$ python3 -q
>>> import numpy as np
>>> np.set_printoptions(precision=3, suppress=True, linewidth=120, legacy="1.25")
>>> mat = np.array([[-3, 2, -3, 2, -3, 2],
...     [-3, 3, -3, 3, -3, 3],
...     [2, -1, 2, -1, 2, -1],
...     [-3, 2, -3, 2, -3, 2],
...     [-3, 3, -3, 3, -3, 3],
...     [2, -1, 2, -1, 2, -1]])
>>> A2 = mat / np.linalg.norm(mat, axis=1, keepdims=True)
>>> cov = A2 @ A2.T
>>> print(np.linalg.norm(A2, axis=1))
[1. 1. 1. 1. 1. 1.]
>>> print(round(float(np.degrees(np.arccos(np.clip(cov[4, 5], -1, 1)))), 3))
161.565
>>> print(np.abs(np.diag(np.linalg.qr(mat)[1])) > 1e-9)
[ True  True False False False False]
>>> print(np.allclose(mat[:-1].T @ np.linalg.lstsq(mat[:-1].T, mat[-1])[0], mat[-1]))
True
>>> print(np.linalg.lstsq(mat[:-1].T, mat[-1])[2])
2
>>> Z = 20 * np.array([[-0.5, -0.9, 0.3, 0.3, 2.6, -2.3, -0.9, -0.2],
...     [0.6, 1.5, 1.6, 1.1, 0.8, 1.1, -0.3, 1.0]])
>>> rng = np.random.default_rng(692)
>>> idx = rng.integers(0, 2, 28)
>>> A = Z[idx] + rng.normal(size=(28, 8))
>>> print(A)
[[ 11.869  30.074  31.461  23.313  15.876  22.338  -6.189  20.228]
 [ -9.131 -18.442   6.833   5.697  52.516 -47.404 -18.105  -5.376]
 [ 11.989  28.864  32.77   22.063  14.518  21.696  -5.566  20.568]
 [ -9.465 -20.772   6.595   5.301  52.292 -46.004 -16.889  -4.861]
 [-11.337 -15.881   5.901   6.091  52.728 -44.646 -16.584  -3.811]
 [-12.184 -18.12    4.591   5.842  53.048 -44.975 -15.911  -2.888]
 [ 11.424  28.539  33.273  24.401  17.601  21.338  -6.113  19.626]
 [ -8.417 -17.74    5.208   6.293  51.067 -48.172 -17.818  -3.33 ]
 [ -8.968 -17.634   5.91    6.383  53.286 -45.562 -18.953  -3.306]
 [ 11.744  28.855  31.667  22.536  14.62   21.346  -8.511  21.433]
 [ 13.007  31.091  31.95   21.884  16.835  21.572  -7.138  20.46 ]
 [-11.622 -17.998   5.728   5.207  52.363 -45.955 -18.646  -1.755]
 [-10.67  -17.716   6.89    7.262  50.914 -45.886 -18.538  -2.992]
 [-11.748 -17.629   5.347   3.791  51.897 -47.388 -18.967  -6.218]
 [ 13.929  29.193  31.835  20.445  15.903  21.524  -5.802  20.341]
 [ 12.349  31.648  33.788  23.608  17.208  21.488  -6.784  21.745]
 [-10.073 -17.718   5.485   5.392  52.074 -45.603 -17.1    -3.373]
 [-10.194 -19.175   6.451   7.095  51.882 -43.993 -16.416  -4.026]
 [-11.098 -18.06    6.198   5.122  49.869 -46.623 -17.665  -3.833]
 [ -9.411 -16.687   6.439   5.556  51.534 -45.143 -17.904  -4.415]
 [ 10.492  28.978  31.185  23.663  16.485  21.461  -5.598  20.042]
 [-10.016 -18.193   5.456   5.499  52.181 -46.671 -18.685  -2.206]
 [-11.913 -17.656   6.75    6.31   52.562 -46.852 -17.048  -3.282]
 [ -8.743 -16.722   6.219   5.371  53.831 -47.518 -16.874  -4.129]
 [ 12.122  28.447  32.233  21.925  16.006  20.353  -4.22   21.014]
 [ 12.386  30.037  33.082  20.338  15.996  22.317  -6.801  21.349]
 [ -8.874 -18.748   6.399   6.401  52.481 -44.538 -18.896  -4.669]
 [ 10.739  30.873  30.937  22.582  17.604  22.448  -5.082  19.979]]
>>> t3 = np.stack([A, 5 * A, A[::-1]])
>>> print(np.linalg.norm(t3, axis=(1, 2)))
[ 371.309 1856.545  371.309]
